In [1]: import numpy as np

In [2]: np.set_printoptions(precision=3, suppress=True, linewidth=200)

In [3]: Q, _ = np.linalg.qr(np.array([[1.1, -0.6, 1.4], [0.1, -0.5, 1.0], [1.4, -0.1, 0.4]]))

In [4]: vecs, _ = np.linalg.qr(np.array([[0.9, -1.0], [-0.4, 0.1]]))

In [5]: sigma = 5 * 0.7 ** np.arange(2)

In [6]: K = Q[:, :2] * sigma @ vecs[:2]

In [7]: K
Out[7]: 
array([[ 2.124, -2.814],
       [-0.817, -2.529],
       [ 4.209, -0.195]])

In [8]: other = K / np.sqrt((K ** 2).mean(axis=1, keepdims=True))

In [9]: np.linalg.norm(other, axis=1)
Out[9]: array([1.414, 1.414, 1.414])

In [10]: print(K - K.mean(axis=1, keepdims=True))
[[ 2.469 -2.469]
 [ 0.856 -0.856]
 [ 2.202 -2.202]]

In [11]: Q, R = np.linalg.qr(K)

In [12]: round(abs(R[0, 0]), 3), round(np.linalg.norm(K[:, 0]), 3)
Out[12]: (np.float64(4.785), np.float64(4.785))

In [13]: np.allclose(R.T @ R, K.T @ K)
Out[13]: True

In [14]: np.round(Q.T @ Q, 3) + 0
Out[14]: 
array([[1., 0.],
       [0., 1.]])

In [15]: Q.shape, R.shape
Out[15]: ((3, 2), (2, 2))

In [16]: round(np.trace(Q @ Q.T), 3)
Out[16]: np.float64(2.0)

In [17]: X = np.load("sample4.npy")

In [18]: print(X)
[[0.5  0.   0.   0.5 ]
 [0.   0.5  0.   0.5 ]
 [0.25 0.25 0.25 0.25]
 [0.   0.   0.5  0.5 ]]

In [19]: Q, vecs = np.linalg.qr(X[:, :2])[0], np.linalg.qr(X[:, 2:])[0]

In [20]: sigma = np.linalg.svd(Q.T @ vecs, compute_uv=False)

In [21]: np.degrees(np.arccos(sigma.clip(0, 1)))
Out[21]: array([31.091, 90.   ])

In [22]: round(float(np.linalg.norm(Q @ Q.T - vecs @ vecs.T, 2)), 3)
Out[22]: 1.0

In [23]: print((sigma > 0.9).sum())
0

In [24]: print(sigma.round(3) + 0)
[0.856 0.   ]

In [25]: print(X @ np.ones(4))
[1. 1. 1. 1.]

In [26]: X.sum(axis=1)
Out[26]: array([1., 1., 1., 1.])

In [27]: p = np.eye(4)[1]

In [28]: for _ in range(7):
    ...:     p = p @ X
    ...:     print(p.round(3))
    ...: 
[0.  0.5 0.  0.5]
[0.   0.25 0.25 0.5 ]
[0.062 0.188 0.312 0.438]
[0.109 0.172 0.297 0.422]
[0.129 0.16  0.285 0.426]
[0.136 0.151 0.284 0.429]
[0.139 0.147 0.285 0.429]

In [29]: vec = np.array([1, 6, 3, 5])

In [30]: np.linalg.norm(X @ vec) <= np.linalg.norm(X, 2) * np.linalg.norm(vec) + 1e-9
Out[30]: np.True_

In [31]: X * vec
Out[31]: 
array([[0.5 , 0.  , 0.  , 2.5 ],
       [0.  , 3.  , 0.  , 2.5 ],
       [0.25, 1.5 , 0.75, 1.25],
       [0.  , 0.  , 1.5 , 2.5 ]])

In [32]: np.einsum("ij,j->i", X, vec)
Out[32]: array([3.  , 5.5 , 3.75, 4.  ])

In [33]: X @ np.eye(4)[1]
Out[33]: array([0.  , 0.5 , 0.25, 0.  ])

In [34]: X @ vec
Out[34]: array([3.  , 5.5 , 3.75, 4.  ])

In [35]: (X * vec).sum(axis=1)
Out[35]: array([3.  , 5.5 , 3.75, 4.  ])

In [36]: blk = np.stack([X, -2 * X, X[::-1]])

In [37]: print(np.einsum("bij,cij->bc", blk, blk))
[[ 1.75 -3.5   1.  ]
 [-3.5   7.   -2.  ]
 [ 1.   -2.    1.75]]

In [38]: print(np.linalg.matrix_rank(blk.reshape(3, -1)))
2

In [39]: (blk @ X.T).shape
Out[39]: (3, 4, 4)

In [40]: np.linalg.matrix_rank(blk)
Out[40]: array([4, 4, 4])

In [41]: blk.shape
Out[41]: (3, 4, 4)

In [42]: other = np.array([[6, -4, 3], [9, 2, -5]])

In [43]: W2 = np.kron(other, X)

In [44]: print(round(np.linalg.norm(W2, 2), 3), round(float(np.linalg.norm(other, 2) * np.linalg.norm(X, 2)), 3))
12.237 12.237

In [45]: np.linalg.matrix_rank(W2)
Out[45]: np.int64(8)

In [46]: print(W2.shape)
(8, 12)
